% python3 -q
>>> import numpy as np
>>> from numpy import linalg as LA
>>> np.set_printoptions(suppress=True, linewidth=200)
>>> tidy = lambda a: np.round(a, 3) + 0
>>> J = np.loadtxt("out18.csv", delimiter=",")
>>> J
array([[ 2.039,  3.   ,  2.927,  3.021,  0.948, -3.01 , -0.088,  3.146,  2.957,  0.029],
       [ 2.044,  2.965,  2.971,  3.005,  1.025, -2.983,  0.025,  3.032,  3.024, -0.078],
       [ 6.073,  9.04 ,  9.016,  9.024,  3.115, -9.021, -0.023,  8.966,  9.002,  0.117],
       [ 5.919,  8.969,  9.003,  8.992,  2.937, -8.94 , -0.029,  9.019,  8.97 , -0.045],
       [ 5.954,  9.127,  9.045,  8.957,  3.001, -9.079,  0.012,  9.02 ,  9.032, -0.031],
       [ 2.013,  2.905,  2.979,  3.048,  0.972, -3.012, -0.067,  2.928,  3.102,  0.043],
       [ 5.929,  8.931,  9.115,  8.998,  3.024, -8.999,  0.067,  9.061,  8.993, -0.034],
       [ 3.995,  6.032,  5.977,  5.983,  1.996, -6.07 ,  0.026,  5.999,  5.889,  0.008],
       [ 1.968,  3.089,  3.051,  3.046,  1.049, -2.982,  0.06 ,  3.002,  2.912,  0.038],
       [ 0.038,  0.006,  0.008,  0.038,  0.038, -0.048,  0.02 ,  0.029, -0.012,  0.052],
       [ 3.993,  6.039,  5.985,  5.994,  2.013, -6.022, -0.006,  6.039,  6.022, -0.004],
       [ 0.032,  0.003,  0.021, -0.008, -0.071, -0.067, -0.041,  0.009,  0.014, -0.077],
       [ 4.043,  5.995,  6.036,  5.921,  2.001, -6.019,  0.006,  6.03 ,  6.092,  0.077]])
>>> u = np.array([2, 2, -2])
>>> tidy(np.polyval(u, J[10]))
array([37.874, 83.017, 81.61 , 81.844, 10.13 , 58.485, -2.012, 83.017, 82.573, -2.008])
>>> tidy(np.cross(J[10, :3], J[11, :3]))
array([ 0.109,  0.108, -0.181])
>>> np.argsort(-LA.norm(J, axis=0).round(6), kind="stable")[:3]
array([2, 7, 5])
>>> left, sv, Vh = LA.svd(J)
>>> np.argmax(sv[:-1] / (sv[1:] + 1e-6)) + 1
np.int64(1)
>>> Y = left[:, :1] @ np.diag(sv[:1]) @ Vh[:1]
>>> tidy(LA.norm(J - Y, 2)), tidy(sv[1])
(np.float64(0.267), np.float64(0.267))
>>> LA.matrix_rank(J, rtol=0.05)
np.int64(1)
>>> def softmax(z):
...     e = np.exp(z - z.max(axis=-1, keepdims=True))
...     return e / e.sum(axis=-1, keepdims=True)
... 
>>> tidy(softmax(J[3] + 2))
array([0.009, 0.194, 0.2  , 0.198, 0.   , 0.   , 0.   , 0.204, 0.194, 0.   ])
>>> S = J @ J.T / np.sqrt(10)
>>> tidy(softmax(S)[3] @ J)
array([ 5.979,  9.039,  9.047,  8.99 ,  3.032, -9.028,  0.009,  9.013,  9.007,  0.01 ])
>>> W = np.array([[-7, 7, 6, -9],
...     [-3, 0, -2, 1],
...     [-6, -8, -9, 8],
...     [-5, 6, 7, 8],
...     [5, 6, 3, 9],
...     [7, -3, -1, -3],
...     [5, -9, -1, -5],
...     [3, -2, -6, 7],
...     [3, -7, -8, -6],
...     [-9, -4, -3, 3]])
>>> c = np.array([1, 3, 0, 5])
>>> H = np.maximum(J @ W + c, 0)
>>> LA.matrix_rank(H)
np.int64(4)
>>> tidy((H > 0).mean(axis=0))
array([0.154, 0.231, 0.077, 1.   ])
>>> W2 = np.array([[1, 4, 2], [0, 7, 9], [6, 6, 0], [0, 5, 4]])
>>> (H @ W2).round(6).argmax(axis=1)
array([1, 1, 1, 1, 1, 1, 1, 1, 1, 1, 1, 2, 1])
>>> W @ W2
array([[  29,   12,   13],
       [ -15,  -19,   -2],
       [ -60,  -94,  -52],
       [  37,  104,   76],
       [  23,  125,  100],
       [   1,  -14,  -25],
       [  -1,  -74,  -91],
       [ -33,   -3,   16],
       [ -45, -115,  -81],
       [ -27,  -67,  -42]])
>>> m1 = np.loadtxt("run0.csv", delimiter=",")
>>> m1
array([[0., 0., 0., 0., 0., 1., 0., 1., 1., 1., 0.],
       [0., 0., 0., 0., 0., 1., 0., 1., 1., 1., 1.],
       [0., 0., 0., 1., 1., 0., 0., 0., 0., 0., 0.],
       [0., 0., 1., 0., 1., 0., 0., 0., 0., 0., 0.],
       [0., 0., 1., 1., 0., 0., 0., 0., 0., 0., 0.],
       [1., 1., 0., 0., 0., 0., 0., 1., 1., 1., 1.],
       [0., 0., 0., 0., 0., 0., 0., 0., 0., 0., 0.],
       [1., 1., 0., 0., 0., 1., 0., 0., 1., 1., 1.],
       [1., 1., 0., 0., 0., 1., 0., 1., 0., 1., 1.],
       [1., 1., 0., 0., 0., 1., 0., 1., 1., 0., 1.],
       [0., 1., 0., 0., 0., 1., 0., 1., 1., 1., 0.]])
>>> vals, vecs = LA.eigh(m1)
>>> x0 = np.array([0, 0, 0, 1, 0, 1, 2, -2, -1, -1, -2])
>>> np.abs(m1).sum(axis=1).max(), tidy(np.abs(vals).max())
(np.float64(6.0), np.float64(5.503))
>>> (np.sign(vecs[:, -1].round(6)) == np.sign(vecs[0, -1].round(6))).astype(int)
array([1, 1, 0, 0, 0, 1, 0, 1, 1, 1, 1])
>>> tidy(LA.eigvalsh(m1[1:, 1:]))
array([-1., -1., -1., -1., -1., -1., -1.,  0.,  2.,  5.])
>>> tidy(vecs * np.maximum(vals, 0) @ vecs.T)
array([[0.688, 0.45 , 0.   , 0.   , 0.   , 0.675, 0.   , 0.675, 0.675, 0.675, 0.45 ],
       [0.45 , 0.794, 0.   , 0.   , 0.   , 0.788, 0.   , 0.788, 0.788, 0.788, 0.794],
       [0.   , 0.   , 0.667, 0.667, 0.667, 0.   , 0.   , 0.   , 0.   , 0.   , 0.   ],
       [0.   , 0.   , 0.667, 0.667, 0.667, 0.   , 0.   , 0.   , 0.   , 0.   , 0.   ],
       [0.   , 0.   , 0.667, 0.667, 0.667, 0.   , 0.   , 0.   , 0.   , 0.   , 0.   ],
       [0.675, 0.788, 0.   , 0.   , 0.   , 0.903, 0.   , 0.903, 0.903, 0.903, 0.788],
       [0.   , 0.   , 0.   , 0.   , 0.   , 0.   , 0.   , 0.   , 0.   , 0.   , 0.   ],
       [0.675, 0.788, 0.   , 0.   , 0.   , 0.903, 0.   , 0.903, 0.903, 0.903, 0.788],
       [0.675, 0.788, 0.   , 0.   , 0.   , 0.903, 0.   , 0.903, 0.903, 0.903, 0.788],
       [0.675, 0.788, 0.   , 0.   , 0.   , 0.903, 0.   , 0.903, 0.903, 0.903, 0.788],
       [0.45 , 0.794, 0.   , 0.   , 0.   , 0.788, 0.   , 0.788, 0.788, 0.788, 0.794]])
>>> tidy(vecs * np.abs(vals) @ vecs.T)
array([[1.375, 0.899, 0.   , 0.   , 0.   , 0.351, 0.   , 0.351, 0.351, 0.351, 0.899],
       [0.899, 1.588, 0.   , 0.   , 0.   , 0.576, 0.   , 0.576, 0.576, 0.576, 0.588],
       [0.   , 0.   , 1.333, 0.333, 0.333, 0.   , 0.   , 0.   , 0.   , 0.   , 0.   ],
       [0.   , 0.   , 0.333, 1.333, 0.333, 0.   , 0.   , 0.   , 0.   , 0.   , 0.   ],
       [0.   , 0.   , 0.333, 0.333, 1.333, 0.   , 0.   , 0.   , 0.   , 0.   , 0.   ],
       [0.351, 0.576, 0.   , 0.   , 0.   , 1.806, 0.   , 0.806, 0.806, 0.806, 0.576],
       [0.   , 0.   , 0.   , 0.   , 0.   , 0.   , 0.   , 0.   , 0.   , 0.   , 0.   ],
       [0.351, 0.576, 0.   , 0.   , 0.   , 0.806, 0.   , 1.806, 0.806, 0.806, 0.576],
       [0.351, 0.576, 0.   , 0.   , 0.   , 0.806, 0.   , 0.806, 1.806, 0.806, 0.576],
       [0.351, 0.576, 0.   , 0.   , 0.   , 0.806, 0.   , 0.806, 0.806, 1.806, 0.576],
       [0.899, 0.588, 0.   , 0.   , 0.   , 0.576, 0.   , 0.576, 0.576, 0.576, 1.588]])
>>> T = np.stack([m1, -2 * m1, m1[::-1]])
>>> LA.matrix_rank(T)
array([10, 10, 10])
>>> (T @ m1.T).shape
(3, 11, 11)
>>> np.einsum("bij,cij->bc", T, T)
array([[ 44., -88.,  22.],
       [-88., 176., -44.],
       [ 22., -44.,  44.]])
>>> gram = m1.T @ m1
>>> np.allclose(gram, gram.T)
True
>>> np.diag(gram)
array([4., 5., 2., 2., 2., 6., 0., 6., 6., 6., 5.])
>>> np.trace(gram), (m1 ** 2).sum()
(np.float64(44.0), np.float64(44.0))
>>> LA.matrix_rank(gram)
np.int64(10)
>>> (m1 @ m1.T).shape
(11, 11)
>>> data = np.loadtxt("x.csv", delimiter=",")
>>> data
array([[ 0., -5.,  8., -3.],
       [-4.,  0.,  6., -2.],
       [-4., -5., 14., -5.],
       [-4., -5., 12., -3.]])
>>> np.abs(np.diag(LA.qr(data)[1])) > 1e-9
array([ True,  True,  True, False])
>>> E = np.load("dump.npy")
>>> E
array([[3., 1., 1., 1., 1., 1.],
       [1., 3., 1., 1., 1., 1.],
       [1., 1., 3., 1., 1., 1.],
       [1., 1., 1., 3., 1., 1.],
       [1., 1., 1., 1., 3., 1.],
       [1., 1., 1., 1., 1., 3.]])
>>> m1 @ m1
array([[4., 4., 0., 0., 0., 3., 0., 3., 3., 3., 4.],
       [4., 5., 0., 0., 0., 4., 0., 4., 4., 4., 4.],
       [0., 0., 2., 1., 1., 0., 0., 0., 0., 0., 0.],
       [0., 0., 1., 2., 1., 0., 0., 0., 0., 0., 0.],
       [0., 0., 1., 1., 2., 0., 0., 0., 0., 0., 0.],
       [3., 4., 0., 0., 0., 6., 0., 5., 5., 5., 4.],
       [0., 0., 0., 0., 0., 0., 0., 0., 0., 0., 0.],
       [3., 4., 0., 0., 0., 5., 0., 6., 5., 5., 4.],
       [3., 4., 0., 0., 0., 5., 0., 5., 6., 5., 4.],
       [3., 4., 0., 0., 0., 5., 0., 5., 5., 6., 4.],
       [4., 4., 0., 0., 0., 4., 0., 4., 4., 4., 5.]])
>>> m1.sum(axis=0)
array([4., 5., 2., 2., 2., 6., 0., 6., 6., 6., 5.])
>>> L = np.diag(m1.sum(axis=1)) - m1
>>> round(LA.det(L[1:, 1:]))
0
>>> tidy(LA.eigvalsh(L))
array([0., 0., 0., 3., 3., 4., 6., 7., 7., 7., 7.])
>>> L @ np.ones(11)
array([0., 0., 0., 0., 0., 0., 0., 0., 0., 0., 0.])
>>> (LA.eigvalsh(L) < 1e-8).sum()
np.int64(3)
>>> vals, vecs = LA.eigh(E)
>>> tidy(vals)
array([2., 2., 2., 2., 2., 8.])
>>> tidy(vecs.T @ E @ vecs)
array([[2., 0., 0., 0., 0., 0.],
       [0., 2., 0., 0., 0., 0.],
       [0., 0., 2., 0., 0., 0.],
       [0., 0., 0., 2., 0., 0.],
       [0., 0., 0., 0., 2., 0.],
       [0., 0., 0., 0., 0., 8.]])
>>> u = np.array([2, 5, 9])
>>> np.polyval(u, E[3])
array([16., 16., 16., 42., 16., 16.])
>>> np.cross(E[3, :3], E[1, :3])
array([-2.,  0.,  2.])
>>> Y = LA.inv(E)
>>> tidy(LA.det(E) * Y)
array([[112., -16., -16., -16., -16., -16.],
       [-16., 112., -16., -16., -16., -16.],
       [-16., -16., 112., -16., -16., -16.],
       [-16., -16., -16., 112., -16., -16.],
       [-16., -16., -16., -16., 112., -16.],
       [-16., -16., -16., -16., -16., 112.]])
>>> tidy(E @ Y)
array([[1., 0., 0., 0., 0., 0.],
       [0., 1., 0., 0., 0., 0.],
       [0., 0., 1., 0., 0., 0.],
       [0., 0., 0., 1., 0., 0.],
       [0., 0., 0., 0., 1., 0.],
       [0., 0., 0., 0., 0., 1.]])
>>> A = np.load("layer10.npy")
>>> A
array([[ 1.,  1.,  0.,  0.],
       [ 0.,  0.,  0.,  0.],
       [ 0.,  0., -2., -2.],
       [ 0.,  0.,  2., -2.]])
>>> tidy(np.trace(LA.pinv(A) @ A))
np.float64(3.0)
>>> tidy(A @ LA.pinv(A) @ A)
array([[ 1.,  1.,  0.,  0.],
       [ 0.,  0.,  0.,  0.],
       [ 0.,  0., -2., -2.],
       [ 0.,  0.,  2., -2.]])
>>> np.allclose(A[:-1].T @ LA.lstsq(A[:-1].T, A[-1])[0], A[-1])
False
>>> np.unique(A.round(6), axis=0).shape
(4, 4)
>>> np.argsort(-LA.norm(A, axis=0).round(6), kind="stable")[:3]
array([2, 3, 0])
>>> left, sv, Vh = LA.svd(A, full_matrices=False)
>>> tidy(np.cumsum(sv ** 2) / np.sum(sv ** 2))
array([0.444, 0.889, 1.   , 1.   ])
>>> tidy(left.T @ left)
array([[1., 0., 0., 0.],
       [0., 1., 0., 0.],
       [0., 0., 1., 0.],
       [0., 0., 0., 1.]])
>>> left.shape, sv.shape, Vh.shape
((4, 4), (4,), (4, 4))
>>> rank = LA.matrix_rank(A)
>>> rank
np.int64(3)
>>> null = LA.svd(A)[2][rank:].T
>>> null[:, 0] / null[np.abs(null[:, 0]).round(6).argmax(), 0]
array([ 1., -1., -0., -0.])
>>> LA.matrix_rank(A.T @ A), LA.matrix_rank(A @ A.T)
(np.int64(3), np.int64(3))
>>> [int(LA.matrix_rank(A[:, :j + 1])) for j in range(4)]
[1, 1, 2, 3]
>>> [int(LA.matrix_rank(A[:i])) for i in range(1, len(A) + 1)]
[1, 1, 2, 3]
>>> A @ null
array([[0.],
       [0.],
       [0.],
       [0.]])
>>> np.allclose(A @ null, 0)
True
>>> tidy(null @ null.T)
array([[ 0.5, -0.5,  0. ,  0. ],
       [-0.5,  0.5,  0. ,  0. ],
       [ 0. ,  0. ,  0. ,  0. ],
       [ 0. ,  0. ,  0. ,  0. ]])
>>> left, sv, Vh = LA.svd(A)
>>> np.argmax(sv[:-1] / (sv[1:] + 1e-6)) + 1
np.int64(3)
>>> tidy(sv)
array([2.828, 2.828, 1.414, 0.   ])
>>> Y = left[:, :3] @ np.diag(sv[:3]) @ Vh[:3]
>>> LA.matrix_rank(Y)
np.int64(3)
>>> tidy(LA.norm(A - Y) / LA.norm(A))
np.float64(0.0)
>>> W0 = np.load("sample11.npy")
>>> W0
array([[ 3.,  0.,  0.,  0.,  0.],
       [ 0., 28., 15., 25., 10.],
       [ 0., 15., 12., 15.,  6.],
       [ 0., 25., 15., 28., 10.],
       [ 0., 10.,  6., 10.,  7.]])
>>> W0 @ W0
array([[   9.,    0.,    0.,    0.,    0.],
       [   0., 1734., 1035., 1725.,  690.],
       [   0., 1035.,  630., 1035.,  414.],
       [   0., 1725., 1035., 1734.,  690.],
       [   0.,  690.,  414.,  690.,  285.]])
